$ python3 -q
>>> import numpy as np
>>> np.set_printoptions(precision=1, suppress=True, linewidth=200, floatmode="fixed")
>>> O, _ = np.linalg.qr(np.array([[-0.6, 0.9, 0.2, -0.2, -1.1, -0.5, -0.3, 1.2],
...     [-1.1, 2.6, 1.2, 0.5, -0.5, 0.5, -0.4, 0.2],
...     [0.7, 0.0, 1.2, 0.3, -0.1, 0.1, 0.3, 0.2],
...     [0.9, 0.1, 0.6, -0.1, 0.5, 0.7, 0.6, 0.5],
...     [-2.4, -0.2, 1.5, 0.6, 0.4, 1.4, 0.9, -0.7],
...     [-0.9, 1.2, -1.0, 2.5, 0.8, 0.4, 0.0, 0.1],
...     [-0.3, 0.9, 2.1, -1.4, 1.0, -0.2, -0.3, 0.6],
...     [-1.2, 2.2, 0.0, -0.3, -0.6, -0.1, -0.7, -1.2]]))
>>> mat = 5 * O
>>> mat.round(1) + 0
array([[-0.9, -0.8,  0.1,  0.9,  2.6, -1.7, -3.3, -1.6],
       [-1.7, -3.0, -0.9, -0.9,  1.2,  1.0,  2.3, -2.0],
       [ 1.1, -0.7, -2.2, -2.4,  1.9, -1.3,  0.0,  2.8],
       [ 1.4, -1.0, -1.2, -1.1, -0.8,  3.4, -2.6, -0.5],
       [-3.6,  2.6, -1.6, -0.8,  0.2,  1.1, -0.5,  0.4],
       [-1.4, -1.0,  2.2, -3.2, -2.0, -1.3, -1.0,  0.0],
       [-0.5, -1.1, -3.1,  1.2, -2.9, -2.0, -0.4, -0.4],
       [-1.8, -2.2,  1.0,  2.0, -0.1,  1.0, -0.6,  3.2]])
>>> r0 = np.array([-4, -2, -8, 8, -2, 5, -3, 8])
>>> out = mat + np.outer(r0, np.eye(8)[5])
>>> np.linalg.matrix_rank(np.linalg.inv(out) - np.linalg.inv(mat), tol=1e-8)
np.int64(1)
>>> np.round(mat.sum(axis=0), 1) + 0
array([-7.4, -7.2, -5.7, -4.5,  0.0,  0.1, -6.1,  1.9])
>>> mat.shape
(8, 8)
>>> np.linalg.matrix_rank(mat)
np.int64(8)
>>> mat - mat[0]
array([[ 0.0,  0.0,  0.0,  0.0,  0.0,  0.0,  0.0,  0.0],
       [-0.8, -2.1, -1.0, -1.8, -1.4,  2.7,  5.6, -0.4],
       [ 2.0,  0.1, -2.3, -3.3, -0.7,  0.4,  3.3,  4.3],
       [ 2.3, -0.2, -1.4, -2.0, -3.4,  5.1,  0.6,  1.1],
       [-2.7,  3.4, -1.8, -1.7, -2.3,  2.8,  2.8,  1.9],
       [-0.5, -0.2,  2.1, -4.1, -4.6,  0.4,  2.2,  1.6],
       [ 0.5, -0.3, -3.2,  0.3, -5.5, -0.3,  2.8,  1.2],
       [-0.9, -1.4,  0.9,  1.1, -2.7,  2.7,  2.7,  4.8]])
>>> np.unravel_index(np.abs(mat).argmax(), mat.shape)
(np.int64(4), np.int64(0))
>>> np.linalg.svd(mat, compute_uv=False)
array([5.0, 5.0, 5.0, 5.0, 5.0, 5.0, 5.0, 5.0])
>>> mat.sum(axis=1)
array([-4.7, -3.9, -0.8, -2.6, -2.3, -7.7, -9.2,  2.4])
>>> np.linalg.rank(mat)
Traceback (most recent call last):
  File "<python-input-15>", line 1, in <module>
    np.linalg.rank(mat)
    ^^^^^^^^^^^^^^
AttributeError: module 'numpy.linalg' has no attribute 'rank'
>>> def softmax(z):
...     e = np.exp(z - z.max(axis=-1, keepdims=True))
...     return e / e.sum(axis=-1, keepdims=True)
... 
>>> np.round(softmax(10 * mat[2]), 1) + 0
array([0.0, 0.0, 0.0, 0.0, 0.0, 0.0, 0.0, 1.0])
>>> att = mat @ mat.T / np.sqrt(8)
>>> np.round(softmax(att), 1) + 0
array([[1.0, 0.0, 0.0, 0.0, 0.0, 0.0, 0.0, 0.0],
       [0.0, 1.0, 0.0, 0.0, 0.0, 0.0, 0.0, 0.0],
       [0.0, 0.0, 1.0, 0.0, 0.0, 0.0, 0.0, 0.0],
       [0.0, 0.0, 0.0, 1.0, 0.0, 0.0, 0.0, 0.0],
       [0.0, 0.0, 0.0, 0.0, 1.0, 0.0, 0.0, 0.0],
       [0.0, 0.0, 0.0, 0.0, 0.0, 1.0, 0.0, 0.0],
       [0.0, 0.0, 0.0, 0.0, 0.0, 0.0, 1.0, 0.0],
       [0.0, 0.0, 0.0, 0.0, 0.0, 0.0, 0.0, 1.0]])
